$ ipython --no-banner

In [1]: import numpy as np

In [2]: from numpy import linalg as LA

In [3]: np.set_printoptions(precision=2, suppress=True, linewidth=200)

In [4]: def rd(a):
   ...:     return np.round(a, 2) + 0
   ...: 

In [5]: feats = np.load("arr.npy")

In [6]: feats
Out[6]: 
array([[-3.,  0.],
       [-3.,  0.]])

In [7]: # rows 0 and 1 are equal

In [8]: [round(float(x), 2) for x in LA.svd(feats, compute_uv=False)[:3]]
Out[8]: [4.24, 0.0]

In [9]: LA.cond(feats) > 100
Out[9]: np.True_

In [10]: A2 = feats / LA.norm(feats, axis=1, keepdims=True)

In [11]: C2 = A2 @ A2.T

In [12]: C2[0]
Out[12]: array([1., 1.])

In [13]: (np.abs(C2) > 0.9).astype(int)
Out[13]: 
array([[1, 1],
       [1, 1]])

In [14]: rng = np.random.default_rng(66422)

In [15]: A2 = feats + rng.integers(-2, 3, (2, 1)) @ rng.integers(-2, 3, (1, 2))

In [16]: A2
Out[16]: 
array([[-1.,  4.],
       [-4., -2.]])

In [17]: rd(LA.svd(A2 - feats, compute_uv=False))
Out[17]: array([5., 0.])

In [18]: LA.matrix_rank(A2 - feats, tol=1e-8)
Out[18]: np.int64(1)

In [19]: np.abs(A2 - feats).sum(axis=1)
Out[19]: array([6., 3.])

In [20]: rd(LA.matrix_power(feats - np.diag(np.diag(feats)), 2))
Out[20]: 
array([[0., 0.],
       [0., 0.]])

In [21]: feats @ feats
Out[21]: 
array([[9., 0.],
       [9., 0.]])

In [22]: A2 = feats / np.sqrt((feats ** 2).mean(axis=1, keepdims=True))

In [23]: rd(LA.norm(A2, axis=1))
Out[23]: array([1.41, 1.41])

In [24]: rd(A2[1])
Out[24]: array([-1.41,  0.  ])

In [25]: LA.matrix_rank(feats - feats.mean(axis=1, keepdims=True))
Out[25]: np.int64(1)

In [26]: LA.matrix_rank(A2) == LA.matrix_rank(feats)
Out[26]: np.True_

In [27]: E = np.array([[5.0, 1.0, 1.0, 1.0, 1.0],
    ...:     [1.0, 5.0, 1.0, 1.0, 1.0],
    ...:     [1.0, 1.0, 5.0, 1.0, 1.0],
    ...:     [1.0, 1.0, 1.0, 5.0, 1.0],
    ...:     [1.0, 1.0, 1.0, 1.0, 5.0]])

In [28]: lab = rng.permutation(5)

In [29]: A2 = E[:, lab] * rng.choice([-1, 1], 5)

In [30]: A2
Out[30]: 
array([[ 1., -1., -5., -1., -1.],
       [ 5., -1., -1., -1., -1.],
       [ 1., -5., -1., -1., -1.],
       [ 1., -1., -1., -1., -5.],
       [ 1., -1., -1., -5., -1.]])

In [31]: left, _, Vt = LA.svd(E.T @ A2)

In [32]: rd(LA.lstsq(E, A2)[0])
Out[32]: 
array([[ 0.,  0., -1.,  0.,  0.],
       [ 1.,  0.,  0.,  0.,  0.],
       [ 0., -1.,  0.,  0.,  0.],
       [ 0.,  0.,  0.,  0., -1.],
       [ 0.,  0.,  0., -1.,  0.]])

In [33]: lab
Out[33]: array([1, 2, 0, 4, 3])

In [34]: rd(LA.det(A2.T))
Out[34]: np.float64(-2304.0)

In [35]: np.einsum("ii->", A2)
Out[35]: np.float64(-3.0)

In [36]: rd(LA.det(2 * A2)), rd(LA.det(A2))
Out[36]: (np.float64(-73728.0), np.float64(-2304.0))

In [37]: np.kron(np.eye(2, dtype=int), A2)
Out[37]: 
array([[ 1., -1., -5., -1., -1.,  0., -0., -0., -0., -0.],
       [ 5., -1., -1., -1., -1.,  0., -0., -0., -0., -0.],
       [ 1., -5., -1., -1., -1.,  0., -0., -0., -0., -0.],
       [ 1., -1., -1., -1., -5.,  0., -0., -0., -0., -0.],
       [ 1., -1., -1., -5., -1.,  0., -0., -0., -0., -0.],
       [ 0., -0., -0., -0., -0.,  1., -1., -5., -1., -1.],
       [ 0., -0., -0., -0., -0.,  5., -1., -1., -1., -1.],
       [ 0., -0., -0., -0., -0.,  1., -5., -1., -1., -1.],
       [ 0., -0., -0., -0., -0.,  1., -1., -1., -1., -5.],
       [ 0., -0., -0., -0., -0.,  1., -1., -1., -5., -1.]])

In [38]: F = np.array([[-2.0, 1.0, 0.0], [0.0, -2.0, 1.0], [0.0, 0.0, -2.0]])

In [39]: F
Out[39]: 
array([[-2.,  1.,  0.],
       [ 0., -2.,  1.],
       [ 0.,  0., -2.]])

In [40]: # triangular, det is the product of the diagonal

In [41]: lab = rng.permutation(3)

In [42]: lab
Out[42]: array([0, 1, 2])

In [43]: A2 = F[lab][:, lab]

In [44]: rd(np.sort(np.abs(LA.eigvals(A2))))
Out[44]: array([2., 2., 2.])

In [45]: F @ F
Out[45]: 
array([[ 4., -4.,  1.],
       [ 0.,  4., -4.],
       [ 0.,  0.,  4.]])

In [46]: rd(np.sort(LA.eigvals(F)))
Out[46]: array([-2., -2., -2.])

In [47]: [int(LA.matrix_rank(LA.matrix_power(F, p))) for p in range(1, 4)]
Out[47]: [3, 3, 3]

In [48]: rd(LA.matrix_power(F - np.diag(np.diag(F)), 3))
Out[48]: 
array([[0., 0., 0.],
       [0., 0., 0.],
       [0., 0., 0.]])

In [49]: hat = np.triu(np.array([[-5, 8, -2], [0, 2, 0], [-7, 6, 1]]), 1) + np.eye(3)

In [50]: A2 = hat @ F @ LA.inv(hat)

In [51]: rd(LA.det(A2))
Out[51]: np.float64(-8.0)

In [52]: hat @ F - F @ hat
Out[52]: 
array([[0., 0., 8.],
       [0., 0., 0.],
       [0., 0., 0.]])

In [53]: np.trace(A2), np.trace(F)
Out[53]: (np.float64(-6.0), np.float64(-6.0))

In [54]: np.poly(A2)
Out[54]: array([ 1.,  6., 12.,  8.])

In [55]: m1 = np.load("block4.npy")

In [56]: m1
Out[56]: 
array([[ 1, -1,  1, -1],
       [ 1,  0,  0,  0],
       [ 1,  1,  1,  1],
       [ 1,  2,  4,  8],
       [ 1,  3,  9, 27]])

In [57]: # row 4 dominates

In [58]: hat = m1 @ LA.solve(m1.T @ m1, m1.T)

In [59]: LA.matrix_rank(np.eye(5) - hat)
Out[59]: np.int64(1)

In [60]: rd(hat)
Out[60]: 
array([[ 0.99,  0.06, -0.09,  0.06, -0.01],
       [ 0.06,  0.77,  0.34, -0.23,  0.06],
       [-0.09,  0.34,  0.49,  0.34, -0.09],
       [ 0.06, -0.23,  0.34,  0.77,  0.06],
       [-0.01,  0.06, -0.09,  0.06,  0.99]])

In [61]: np.allclose(hat @ hat, hat)
Out[61]: True

In [62]: rd(np.trace(hat))
Out[62]: np.float64(4.0)

In [63]: rd(np.diag(hat))
Out[63]: array([0.99, 0.77, 0.49, 0.77, 0.99])
